$ python -q
>>> import numpy as np
>>> np.set_printoptions(suppress=True, linewidth=200)
>>> def rnd(a):
...     return np.round(a, 2) + 0
... 
>>> J = np.load("layer14.npy")
>>> J
array([[2, 0, 0],
       [1, 0, 0],
       [1, 0, 0],
       [2, 0, 0],
       [3, 0, 0],
       [2, 0, 0],
       [1, 0, 0],
       [0, 0, 0],
       [0, 0, 0]])
>>> # column 0 is much longer than the rest
>>> rnd(np.trace(np.linalg.pinv(J) @ J))
np.float64(1.0)
>>> f = np.array([0, 4])
>>> np.array([np.convolve(row, f, "same") for row in J])
array([[ 0,  8,  0],
       [ 0,  4,  0],
       [ 0,  4,  0],
       [ 0,  8,  0],
       [ 0, 12,  0],
       [ 0,  8,  0],
       [ 0,  4,  0],
       [ 0,  0,  0],
       [ 0,  0,  0]])
>>> np.cross(J[8, :3], J[1, :3])
array([0, 0, 0])
>>> J @ J.T
array([[4, 2, 2, 4, 6, 4, 2, 0, 0],
       [2, 1, 1, 2, 3, 2, 1, 0, 0],
       [2, 1, 1, 2, 3, 2, 1, 0, 0],
       [4, 2, 2, 4, 6, 4, 2, 0, 0],
       [6, 3, 3, 6, 9, 6, 3, 0, 0],
       [4, 2, 2, 4, 6, 4, 2, 0, 0],
       [2, 1, 1, 2, 3, 2, 1, 0, 0],
       [0, 0, 0, 0, 0, 0, 0, 0, 0],
       [0, 0, 0, 0, 0, 0, 0, 0, 0]])
>>> J.T @ J
array([[24,  0,  0],
       [ 0,  0,  0],
       [ 0,  0,  0]])
>>> U, sigma, VT = np.linalg.svd(J)
>>> rnd(sigma)
array([4.9, 0. , 0. ])
>>> np.argmax(sigma[:-1] / (sigma[1:] + 1e-6)) + 1
np.int64(1)
>>> other = U[:, :1] @ np.diag(sigma[:1]) @ VT[:1]
>>> rnd(np.linalg.norm(J - other, 2)), sigma[1]
(np.float64(0.0), np.float64(0.0))
>>> rnd(other)
array([[2., 0., 0.],
       [1., 0., 0.],
       [1., 0., 0.],
       [2., 0., 0.],
       [3., 0., 0.],
       [2., 0., 0.],
       [1., 0., 0.],
       [0., 0., 0.],
       [0., 0., 0.]])
>>> np.linalg.matrix_rank(other)
np.int64(1)
>>> U, sigma, VT = np.linalg.svd(J)
>>> V = VT[:(sigma > 1e-8).sum()]
>>> rng = np.random.default_rng(75701)
>>> x = J[7] + -3 * J[5] + rng.integers(2) * np.eye(3)[0]
>>> x
array([-6.,  0.,  0.])
>>> np.linalg.matrix_rank(np.vstack([J, x]))
np.int64(1)
>>> rnd(np.linalg.norm(x - V.T @ V @ x))
np.float64(0.0)
>>> np.allclose(V.T @ V @ x, x)
True
>>> data = np.array([[-1, -1, -1, -1, -1, -1],
...     [-1, -2, -2, -2, -2, -2],
...     [-1, -2, -3, -3, -3, -3],
...     [-1, -2, -3, -4, -4, -4],
...     [-1, -2, -3, -4, -5, -5],
...     [-1, -2, -3, -4, -5, -6]])
>>> # symmetric
>>> (data + data.T) / 2
array([[-1., -1., -1., -1., -1., -1.],
       [-1., -2., -2., -2., -2., -2.],
       [-1., -2., -3., -3., -3., -3.],
       [-1., -2., -3., -4., -4., -4.],
       [-1., -2., -3., -4., -5., -5.],
       [-1., -2., -3., -4., -5., -6.]])
>>> rnd(np.abs(np.linalg.eigvals(data)).max())
np.float64(17.21)
>>> np.trace(data)
np.int64(-21)
>>> np.allclose(data, data.T)
True
>>> np.allclose(data @ data.T, data.T @ data)
True
>>> rnd(np.linalg.det(data))
np.float64(1.0)
>>> np.all(np.linalg.eigvalsh(data) > 0)
np.False_
>>> [round(float(np.linalg.det(data[:i, :i])), 2) + 0 for i in range(1, 7)]
[-1.0, 1.0, -1.0, 1.0, -1.0, 1.0]
>>> rnd(np.linalg.eigvalsh(data).min())
np.float64(-17.21)
>>> m1 = np.load("arr.npy")
>>> m1
array([[ 0,  2, -2, -1],
       [-2,  0, -1, -1],
       [ 2,  1,  0,  2],
       [ 1,  1, -2,  0]])
>>> # skew-symmetric
>>> x = np.array([-1, 2, 0, -1])
>>> a = np.maximum(m1 @ x, 0)
>>> m1.T @ a
array([ -5,  11, -15,  -8])
>>> (m1 + m1.T) / 2
array([[0., 0., 0., 0.],
       [0., 0., 0., 0.],
       [0., 0., 0., 0.],
       [0., 0., 0., 0.]])
>>> np.allclose(m1 @ m1.T, m1.T @ m1)
True
>>> m1 @ m1
array([[-9, -3,  0, -6],
       [-3, -6,  6,  0],
       [ 0,  6, -9, -3],
       [-6,  0, -3, -6]])
>>> (m1 - m1.T) / 2
array([[ 0.,  2., -2., -1.],
       [-2.,  0., -1., -1.],
       [ 2.,  1.,  0.,  2.],
       [ 1.,  1., -2.,  0.]])
>>> O = m1.astype(float).copy()
>>> for j in range(4):
...     O[:, j] -= O[:, :j] @ (O[:, :j].T @ O[:, j])
...     O[:, j] /= np.linalg.norm(O[:, j])
... 
>>> rnd(O.T @ m1)
array([[ 3.  ,  1.  ,  0.  ,  2.  ],
       [ 0.  ,  2.24, -2.68, -0.89],
       [ 0.  ,  0.  ,  1.34,  0.45],
       [ 0.  ,  0.  ,  0.  ,  1.  ]])
>>> rnd(O.T @ O)
array([[1., 0., 0., 0.],
       [0., 1., 0., 0.],
       [0., 0., 1., 0.],
       [0., 0., 0., 1.]])
